$ python3 -q
>>> import numpy as np
>>> np.set_printoptions(precision=1, suppress=True, linewidth=120)
>>> def rnd(a):
...     return np.round(a, 1) + 0
... 
>>> mat = np.array([[-1, -1, -2, 2], [2, -1, 0, 1], [1, 2, -3, -1], [2, -3, -1, 0]])
>>> Uu, sv, Vt = np.linalg.svd(mat, full_matrices=False)
>>> rnd(np.cumsum(sv ** 2) / np.sum(sv ** 2))
array([0.4, 0.8, 1. , 1. ])
>>> rnd(sv / sv[0])
array([1. , 0.9, 0.7, 0.3])
>>> rnd(np.abs(Vt[0]))
array([0.5, 0.8, 0.2, 0.3])
>>> print(rnd(Vt @ Vt.T))
[[1. 0. 0. 0.]
 [0. 1. 0. 0.]
 [0. 0. 1. 0.]
 [0. 0. 0. 1.]]
>>> rnd(np.sqrt((sv ** 2).sum())), rnd(np.linalg.norm(mat))
(np.float64(6.7), np.float64(6.7))
>>> hat = np.triu(np.array([[1, 2, 1, 1], [1, 0, 0, 3], [1, 1, 3, 1], [1, 1, 1, 3]]), 1) + np.eye(4)
>>> out = hat @ mat @ np.linalg.inv(hat)
>>> rnd(np.linalg.det(out))
np.float64(69.0)
>>> rng = np.random.default_rng(19686)
>>> idx = rng.permutation(4)
>>> out = mat[:, idx] * rng.choice([-1, 1], 4)
>>> print(out)
[[-1 -2 -1  2]
 [ 2 -1 -1  0]
 [ 1  1  2  3]
 [ 2  0 -3  1]]
>>> Uu, _, Vt = np.linalg.svd(mat.T @ out)
>>> idx
array([0, 3, 1, 2])
>>> vec = np.array([0, 0, 1, 2])
>>> target = mat @ vec
>>> c, lr = np.zeros(4), 1 / np.linalg.norm(mat, 2) ** 2
>>> for i in range(15):
...     c -= lr * mat.T @ (mat @ c - target)
...     if i % 5 == 0: print(i, round(np.linalg.norm(mat @ c - target), 1))
... 
0 2.7
5 1.2
10 0.7
>>> print(rnd(c))
[-0.2 -0.2  0.9  1.7]
>>> arr = np.loadtxt("dump.csv", delimiter=",")
>>> print(arr)
[[ 0.  -0.7 -0.2  0.4]
 [-0.6 -0.5  0.1  0.6]
 [-0.7 -0.7  0.4  0. ]]
>>> u, v = arr[1], arr[2]
>>> rnd(u @ u)
np.float64(1.0)
>>> p = (u @ v) / (u @ u) * u
>>> print(rnd((v - p) @ u))
0.0
>>> np.linalg.matrix_rank(np.outer(u, v))
np.int64(1)
>>> rnd(v - p)
array([-0.2, -0.3,  0.3, -0.5])
>>> Uu, sv, Vt = np.linalg.svd(arr, full_matrices=False)
>>> rnd(np.cumsum(sv ** 2) / np.sum(sv ** 2))
array([0.8, 0.9, 1. ])
>>> rnd(Vt @ Vt.T)
array([[1., 0., 0.],
       [0., 1., 0.],
       [0., 0., 1.]])
>>> rnd(Uu.T @ Uu)
array([[1., 0., 0.],
       [0., 1., 0.],
       [0., 0., 1.]])
>>> (sv > 1e-8).sum()
np.int64(3)
>>> print(rnd(np.abs(Vt[0])))
[0.6 0.7 0.2 0.4]
>>> rnd(np.sqrt((sv ** 2).sum())), rnd(np.linalg.norm(arr))
(np.float64(1.7), np.float64(1.7))
>>> rnd(Uu.T @ arr @ Vt.T)
array([[1.5, 0. , 0. ],
       [0. , 0.7, 0. ],
       [0. , 0. , 0.4]])
>>> A = np.loadtxt("layer14.csv", delimiter=",")
>>> A
array([[ -1., -11., -11.],
       [ -1., -11., -11.],
       [ -1., -11., -11.]])
>>> # rows 0 and 1 are equal
>>> Uu, sv, Vt = np.linalg.svd(A)
>>> print(np.argmax(sv[:-1] / (sv[1:] + 1e-6)) + 1)
1
>>> out = Uu[:, :1] @ np.diag(sv[:1]) @ Vt[:1]
>>> rnd(np.linalg.norm(A - out) / np.linalg.norm(A))
np.float64(0.0)
>>> rnd(out)
array([[ -1., -11., -11.],
       [ -1., -11., -11.],
       [ -1., -11., -11.]])
>>> np.linalg.matrix_rank(A, rtol=0.05)
np.int64(1)
>>> np.linalg.cond(A) > 100
np.True_
>>> [round(float(x), 1) for x in np.linalg.svd(A, compute_uv=False)[:3]]
[27.0, 0.0, 0.0]
>>> print(np.argsort(-np.linalg.norm(A, axis=0).round(6), kind="stable")[:3])
[1 2 0]
>>> u = np.array([0, -1])
>>> print(np.convolve(A[1], u))
[ 0.  1. 11. 11.]
>>> np.array([np.convolve(row, u, "same") for row in A])
array([[ 0.,  1., 11.],
       [ 0.,  1., 11.],
       [ 0.,  1., 11.]])
>>> K = np.load("out16.npy")
>>> K
array([[-1.,  0.,  0.],
       [ 0., -1.,  0.],
       [ 0.,  0.,  1.]])
>>> [int(np.linalg.matrix_rank(np.linalg.matrix_power(K, p))) for p in range(1, 4)]
[3, 3, 3]
>>> rnd(np.linalg.matrix_power(K - np.diag(np.diag(K)), 3))
array([[0., 0., 0.],
       [0., 0., 0.],
       [0., 0., 0.]])
>>> rnd(np.sort(np.linalg.eigvals(K)))
array([-1., -1.,  1.])
>>> vec = np.array([3, -2, 2])
>>> K.T @ (K @ vec)
array([ 3., -2.,  2.])
>>> rnd(np.linalg.det(K))
np.float64(1.0)
>>> rnd(np.abs(np.linalg.eigvals(K)))
array([1., 1., 1.])
>>> rnd(np.sort(np.abs(np.degrees(np.angle(np.linalg.eigvals(K))))))
array([  0., 180., 180.])
>>> print(np.allclose(K, K.T))
True
>>> print(rnd(np.abs(np.linalg.eigvals(K)).max()))
1.0
>>> data = np.loadtxt("arr.csv", delimiter=",")
>>> data
array([[ 2.,  2., -2.],
       [ 2.,  1., -1.],
       [10.,  6., -6.]])
>>> out = data + rng.integers(-2, 3, (3, 2)) @ rng.integers(-2, 3, (2, 3))
>>> out
array([[  1.,   8.,  -8.],
       [  1.,  -1.,   1.],
       [  9.,  12., -12.]])
>>> print(rnd(np.linalg.svd(out - data, compute_uv=False)))
[12.4  1.3  0. ]
>>> rnd(data.mean(axis=0))
array([ 4.7,  3. , -3. ])
>>> data.sum(axis=1)
array([ 2.,  2., 10.])
>>> data.sum(axis=0)
array([14.,  9., -9.])
>>> rnd(np.linalg.svd(data, compute_uv=False))
array([13.8,  0.9,  0. ])
>>> data - data[0]
array([[ 0.,  0.,  0.],
       [ 0., -1.,  1.],
       [ 8.,  4., -4.]])
>>> J = np.load("x.npy")
>>> J
array([[-2.,  0.,  0.],
       [ 0.,  3., -2.],
       [ 0.,  0., -1.]])
>>> # triangular
>>> rnd(np.linalg.det(J))
np.float64(6.0)
>>> print(J @ J)
[[ 4.  0.  0.]
 [ 0.  9. -4.]
 [ 0.  0.  1.]]
>>> rnd(np.sort(np.linalg.eigvals(J).real))
array([-2., -1.,  3.])
>>> out = K / np.sqrt((K ** 2).mean(axis=1, keepdims=True))
>>> rnd(out[2])
array([0. , 0. , 1.7])
>>> np.linalg.matrix_rank(K - K.mean(axis=1, keepdims=True))
np.int64(2)
>>> O, _ = np.linalg.qr(np.array([[1.1, 1.0, 0.3], [-0.7, -1.0, 1.0], [-1.6, 0.4, -0.8]]))
>>> W0 = 2 * O
>>> print(rnd(W0))
[[-1.1  1.   1.3]
 [ 0.7 -1.2  1.5]
 [ 1.6  1.2  0.3]]
>>> out = np.array([[0, -1], [3, 0], [3, 0]])
>>> rnd(W0 @ out)
array([[ 7.1,  1.1],
       [ 0.8, -0.7],
       [ 4.5, -1.6]])
>>> print(np.linalg.matrix_rank(W0 @ out))
2
>>> np.linalg.matrix_rank(np.vstack([W0, out.T]))
np.int64(3)
>>> blk = np.stack([data, 2 * data, data[::-1]])
>>> blk.sum(axis=0)
array([[ 16.,  12., -12.],
       [  8.,   4.,  -4.],
       [ 32.,  20., -20.]])
>>> np.linalg.matrix_rank(blk.reshape(3, -1))
np.int64(2)
>>> print(rnd(np.linalg.norm(blk, axis=(1, 2))))
[13.8 27.6 13.8]
>>> blk.shape
(3, 3, 3)
>>> (blk @ data.T).shape
(3, 3, 3)
>>> np.linalg.matrix_rank(blk)
array([2, 2, 2])
>>> np.einsum("bij,cij->bc", blk, blk)
array([[190., 380.,  94.],
       [380., 760., 188.],
       [ 94., 188., 190.]])
>>> feats = np.loadtxt("case3.csv", delimiter=",")
>>> rnd(feats)
array([[ 0.7, -0.2, -0.4],
       [-0.2,  0.8, -0.3],
       [-0.4, -0.3,  0.5]])
>>> np.allclose(feats, feats.T)
True
>>> rnd(np.sort(np.abs(np.linalg.eigvals(feats))))
array([0., 1., 1.])
>>> rnd(np.abs(np.linalg.eigvals(feats)).max())
np.float64(1.0)
>>> np.allclose(feats @ feats.T, feats.T @ feats)
True
>>> (feats - feats.T) / 2
array([[0., 0., 0.],
       [0., 0., 0.],
       [0., 0., 0.]])
